$ python3 -q
>>> import numpy as np
>>> from numpy import linalg as LA
>>> np.set_printoptions(precision=4, suppress=True, linewidth=120, floatmode="fixed")
>>> def tidy(a):
...     return np.round(a, 4) + 0
... 
>>> rng = np.random.default_rng(65)
>>> z = rng.integers(0, 3, 7)
>>> J = (z[:, None] == z) * 3 + np.eye(7)
>>> J
array([[4.0000, 3.0000, 0.0000, 0.0000, 3.0000, 0.0000, 0.0000],
       [3.0000, 4.0000, 0.0000, 0.0000, 3.0000, 0.0000, 0.0000],
       [0.0000, 0.0000, 4.0000, 3.0000, 0.0000, 3.0000, 0.0000],
       [0.0000, 0.0000, 3.0000, 4.0000, 0.0000, 3.0000, 0.0000],
       [3.0000, 3.0000, 0.0000, 0.0000, 4.0000, 0.0000, 0.0000],
       [0.0000, 0.0000, 3.0000, 3.0000, 0.0000, 4.0000, 0.0000],
       [0.0000, 0.0000, 0.0000, 0.0000, 0.0000, 0.0000, 4.0000]])
>>> np.allclose(J @ J.T, J.T @ J)
True
>>> np.trace(J)
np.float64(28.0)
>>> LA.determinant(J)
Traceback (most recent call last):
  File "<python-input-10>", line 1, in <module>
    LA.determinant(J)
    ^^^^^^^^^^^^^^
AttributeError: module 'numpy.linalg' has no attribute 'determinant'
>>> tidy(LA.det(J))
np.float64(400.0)
>>> evals, vecs = LA.eigh(J)
>>> x = np.array([-2, -1, 2, -2, -2, -3, 3])
>>> tidy(x @ J @ x / (x @ x)), tidy(evals[0]), evals[-1]
(np.float64(4.6857), np.float64(1.0), np.float64(10.0))
>>> tidy(vecs * np.sqrt(evals) @ vecs.T)
array([[1.7208, 0.7208, 0.0000, 0.0000, 0.7208, 0.0000, 0.0000],
       [0.7208, 1.7208, 0.0000, 0.0000, 0.7208, 0.0000, 0.0000],
       [0.0000, 0.0000, 1.7208, 0.7208, 0.0000, 0.7208, 0.0000],
       [0.0000, 0.0000, 0.7208, 1.7208, 0.0000, 0.7208, 0.0000],
       [0.7208, 0.7208, 0.0000, 0.0000, 1.7208, 0.0000, 0.0000],
       [0.0000, 0.0000, 0.7208, 0.7208, 0.0000, 1.7208, 0.0000],
       [0.0000, 0.0000, 0.0000, 0.0000, 0.0000, 0.0000, 2.0000]])
>>> tidy(vecs * np.maximum(evals, 0) @ vecs.T)
array([[4.0000, 3.0000, 0.0000, 0.0000, 3.0000, 0.0000, 0.0000],
       [3.0000, 4.0000, 0.0000, 0.0000, 3.0000, 0.0000, 0.0000],
       [0.0000, 0.0000, 4.0000, 3.0000, 0.0000, 3.0000, 0.0000],
       [0.0000, 0.0000, 3.0000, 4.0000, 0.0000, 3.0000, 0.0000],
       [3.0000, 3.0000, 0.0000, 0.0000, 4.0000, 0.0000, 0.0000],
       [0.0000, 0.0000, 3.0000, 3.0000, 0.0000, 4.0000, 0.0000],
       [0.0000, 0.0000, 0.0000, 0.0000, 0.0000, 0.0000, 4.0000]])
>>> x = np.ones(7)
>>> for _ in range(4):
...     x = J @ x
...     x /= LA.norm(x)
...     print(round(x @ J @ x, 4))
... 
9.8442
9.9745
9.9959
9.9993
>>> tidy(LA.eigvalsh(J)[-1])
np.float64(10.0)
>>> A = np.load("run13.npy")
>>> A
array([[ 0, -2,  5],
       [ 2,  0, -4],
       [-5,  4,  0]])
>>> Uu, sigma, Vt = LA.svd(A, full_matrices=False)
>>> (sigma > 1e-8).sum()
np.int64(2)
>>> tidy(sigma)
array([6.7082, 6.7082, 0.0000])
>>> np.allclose(Uu * sigma @ Vt, A)
True
>>> tidy(Vt @ Vt.T)
array([[1.0000, 0.0000, 0.0000],
       [0.0000, 1.0000, 0.0000],
       [0.0000, 0.0000, 1.0000]])
>>> Uu, sigma, Vt = LA.svd(A)
>>> tidy(sigma)
array([6.7082, 6.7082, 0.0000])
>>> out = Uu[:, :2] @ np.diag(sigma[:2]) @ Vt[:2]
>>> tidy(LA.norm(A - out) / LA.norm(A))
np.float64(0.0)
>>> tidy(out)
array([[ 0.0000, -2.0000,  5.0000],
       [ 2.0000,  0.0000, -4.0000],
       [-5.0000,  4.0000,  0.0000]])
>>> LA.matrix_rank(out)
np.int64(2)
>>> tidy(np.abs(A - out).max())
np.float64(0.0)
>>> tidy(LA.norm(A) ** 2 / LA.norm(A, 2) ** 2)
np.float64(2.0)
>>> tidy(LA.norm(A, "nuc"))
np.float64(13.4164)
>>> tidy(LA.norm(A[1] - A[2]))
np.float64(9.0)
>>> tidy(LA.norm(A[1], 1)), tidy(LA.norm(A[1], np.inf))
(np.float64(6.0), np.float64(4.0))
>>> tidy(LA.norm(A, axis=1))
array([5.3852, 4.4721, 6.4031])
>>> def softmax(z):
...     e = np.exp(z - z.max(axis=-1, keepdims=True))
...     return e / e.sum(axis=-1, keepdims=True)
... 
>>> tidy(softmax(A[1]))
array([0.8789, 0.1189, 0.0022])
>>> tidy(softmax(A[1] + 3))
array([0.8789, 0.1189, 0.0022])
>>> tidy(softmax(A).sum(axis=1))
array([1.0000, 1.0000, 1.0000])
>>> scores = A @ A.T / np.sqrt(3)
>>> softmax(scores).round(6).argmax(axis=1)
array([0, 1, 2])
>>> tidy(softmax(scores)[1] @ A)
array([ 2.0000,  0.0000, -4.0000])
>>> tidy(softmax(scores + np.triu(np.full(scores.shape, -np.inf), 1)))
array([[1.0000, 0.0000, 0.0000],
       [0.0000, 1.0000, 0.0000],
       [0.0000, 0.0000, 1.0000]])
>>> P = np.triu(np.array([[7, 9, -9], [8, -9, -1], [8, -3, 7]]), 1) + np.eye(3)
>>> out = P @ A @ LA.inv(P)
>>> tidy(LA.det(out))
np.float64(0.0)
>>> np.trace(out), np.trace(A)
(np.float64(0.0), np.int64(0))
>>> out
array([[  63.0000, -605.0000,  -69.0000],
       [   7.0000,  -67.0000,   -8.0000],
       [  -5.0000,   49.0000,    4.0000]])
>>> LA.matrix_rank(out)
np.int64(2)
>>> K = np.load("w.npy")
>>> K
array([[5.0000, 3.0000, 0.0000, 0.0000, 0.0000, 0.0000],
       [3.0000, 0.0000, 3.0000, 0.0000, 0.0000, 0.0000],
       [0.0000, 3.0000, 4.0000, 3.0000, 0.0000, 0.0000],
       [0.0000, 0.0000, 3.0000, 5.0000, 3.0000, 0.0000],
       [0.0000, 0.0000, 0.0000, 3.0000, 3.0000, 3.0000],
       [0.0000, 0.0000, 0.0000, 0.0000, 3.0000, 0.0000]])
>>> tidy(LA.eigvalsh(K).min())
np.float64(-2.9238)
>>> try:
...     LA.cholesky(K)
... except LA.LinAlgError as e:
...     print("failed:", e)
... 
failed: Matrix is not positive definite
>>> np.all(LA.eigvalsh(K) > 0)
np.False_
>>> out = K + rng.integers(-2, 3, (6, 3)) @ rng.integers(-2, 3, (3, 6))
>>> out
array([[ 11.0000,   7.0000,   0.0000,  -3.0000,   1.0000,  -5.0000],
       [ -1.0000,  -4.0000,   5.0000,   2.0000,   0.0000,   4.0000],
       [ -4.0000,  -2.0000,   7.0000,   4.0000,   1.0000,   4.0000],
       [ -2.0000,   0.0000,   1.0000,   6.0000,   2.0000,   1.0000],
       [-10.0000,  -8.0000,  -1.0000,   2.0000,   5.0000,   9.0000],
       [ -4.0000,  -2.0000,  -1.0000,   2.0000,   2.0000,   3.0000]])
>>> LA.matrix_rank(out - K, tol=1e-8)
np.int64(3)
>>> T = np.stack([out, -1 * out, out[::-1]])
>>> LA.matrix_rank(T.reshape(3, -1))
np.int64(2)
>>> tidy(LA.det(T))
array([-4854.0000, -4854.0000,  4854.0000])
>>> LA.matrix_rank(T)
array([6, 6, 6])
>>> tidy(LA.norm(T, axis=(1, 2)))
array([26.9815, 26.9815, 26.9815])
>>> K.sum(axis=0)
array([ 8.0000,  6.0000, 10.0000, 11.0000,  9.0000,  3.0000])
>>> np.zeros(6, 6)
Traceback (most recent call last):
  File "<python-input-67>", line 1, in <module>
    np.zeros(6, 6)
    ~~~~~~~~^^^^^^
TypeError: Cannot interpret '6' as a data type
>>> np.abs(K).max()
np.float64(5.0)
>>> K[:, 6]
Traceback (most recent call last):
  File "<python-input-69>", line 1, in <module>
    K[:, 6]
    ~^^^^^^
IndexError: index 6 is out of bounds for axis 1 with size 6
>>> K - K[0]
array([[ 0.0000,  0.0000,  0.0000,  0.0000,  0.0000,  0.0000],
       [-2.0000, -3.0000,  3.0000,  0.0000,  0.0000,  0.0000],
       [-5.0000,  0.0000,  4.0000,  3.0000,  0.0000,  0.0000],
       [-5.0000, -3.0000,  3.0000,  5.0000,  3.0000,  0.0000],
       [-5.0000, -3.0000,  0.0000,  3.0000,  3.0000,  3.0000],
       [-5.0000, -3.0000,  0.0000,  0.0000,  3.0000,  0.0000]])
>>> M = np.load("data.npy")
>>> M
array([[26, 23, 20, 11, 23],
       [23, 26, 17, 10, 25],
       [20, 17, 17, 12, 21],
       [11, 10, 12, 13, 19],
       [23, 25, 21, 19, 34]])
>>> np.argsort(-LA.norm(M, axis=0).round(6), kind="stable")[:3]
array([4, 0, 1])
>>> [round(float(x), 4) for x in LA.svd(M, compute_uv=False)[:3]]
[99.4441, 11.2635, 5.2925]
>>> LA.matrix_rank(M, rtol=0.1)
np.int64(2)
>>> LA.cond(M) > 100
np.True_
>>> out = np.array([[2, 3], [3, 2], [0, 2], [2, 3], [2, 3]])
>>> M @ out
array([[189, 266],
       [194, 260],
       [157, 227],
       [116, 173],
       [227, 320]])
>>> np.einsum("ik,kj->ji", M, out)
array([[189, 194, 157, 116, 227],
       [266, 260, 227, 173, 320]])
>>> np.vstack([M, out.T]).shape
(7, 5)
>>> np.einsum("ik,kj->ij", M, out)
array([[189, 266],
       [194, 260],
       [157, 227],
       [116, 173],
       [227, 320]])
>>> np.einsum("ij,ij->i", M, M)
array([2255, 2219, 1563,  895, 3112])
>>> np.einsum("ij->j", M)
array([103, 101,  87,  65, 122])
>>> LA.lstsq(M[:-1].T, M[-1])[2]
np.int32(3)
>>> np.abs(np.diag(LA.qr(M)[1])) > 1e-9
array([ True,  True,  True, False, False])
>>> np.unique(M.round(6), axis=0).shape
(5, 5)
>>> data = np.load("dump.npy")
>>> data
array([[1, 0, 0],
       [1, 1, 0],
       [2, 1, 1]])
>>> np.prod(np.diag(data)), tidy(LA.det(data))
(np.int64(1), np.float64(1.0))
>>> [int(LA.matrix_rank(LA.matrix_power(data, p))) for p in range(1, 4)]
[3, 3, 3]
>>> tidy(np.sort(LA.eigvals(data)))
array([1.0000, 1.0000, 1.0000])
>>> LA.matrix_power(data - np.diag(np.diag(data)), 3)
array([[0, 0, 0],
       [0, 0, 0],
       [0, 0, 0]])
>>> E = np.load("m.npy")
>>> E
array([[ 0, -1, -5,  1, -2],
       [ 1,  0, -2, -1, -7],
       [ 5,  2,  0, -6,  3],
       [-1,  1,  6,  0, -1],
       [ 2,  7, -3,  1,  0]])
>>> out = K / LA.norm(K, axis=1, keepdims=True)
>>> G = out @ out.T
>>> (G - 2 * np.eye(6)).round(6).argmax(axis=1)
array([1, 0, 3, 2, 3, 4])
>>> tidy(G[3])
array([0.0000, 0.3235, 0.7061, 1.0000, 0.7044, 0.4575])
>>> np.argwhere(np.triu(np.abs(G) > 0.95, 1))
array([], shape=(0, 2), dtype=int64)
>>> Uu, sigma, Vt = LA.svd(E)
>>> np.argmax(sigma[:-1] / (sigma[1:] + 1e-6)) + 1
np.int64(4)
>>> out = Uu[:, :4] @ np.diag(sigma[:4]) @ Vt[:4]
>>> LA.matrix_rank(out)
np.int64(4)
>>> LA.matrix_rank(E, rtol=0.05)
np.int64(4)
>>> tidy(LA.norm(E - out, 2)), tidy(sigma[4])
(np.float64(0.0), np.float64(0.0))
>>> tidy(out)
array([[ 0.0000, -1.0000, -5.0000,  1.0000, -2.0000],
       [ 1.0000,  0.0000, -2.0000, -1.0000, -7.0000],
       [ 5.0000,  2.0000,  0.0000, -6.0000,  3.0000],
       [-1.0000,  1.0000,  6.0000,  0.0000, -1.0000],
       [ 2.0000,  7.0000, -3.0000,  1.0000,  0.0000]])
>>> F = np.array([[2.0, 2.0, 0.0, 0.0, 0.0],
...     [0.0, 2.0, 0.0, 0.0, 0.0],
...     [0.0, 0.0, -1.0, 3.0, 3.0],
...     [0.0, 0.0, 0.0, 0.0, -3.0],
...     [0.0, 0.0, -3.0, 1.0, 3.0]])
>>> tidy(LA.det(F.T))
np.float64(96.0)
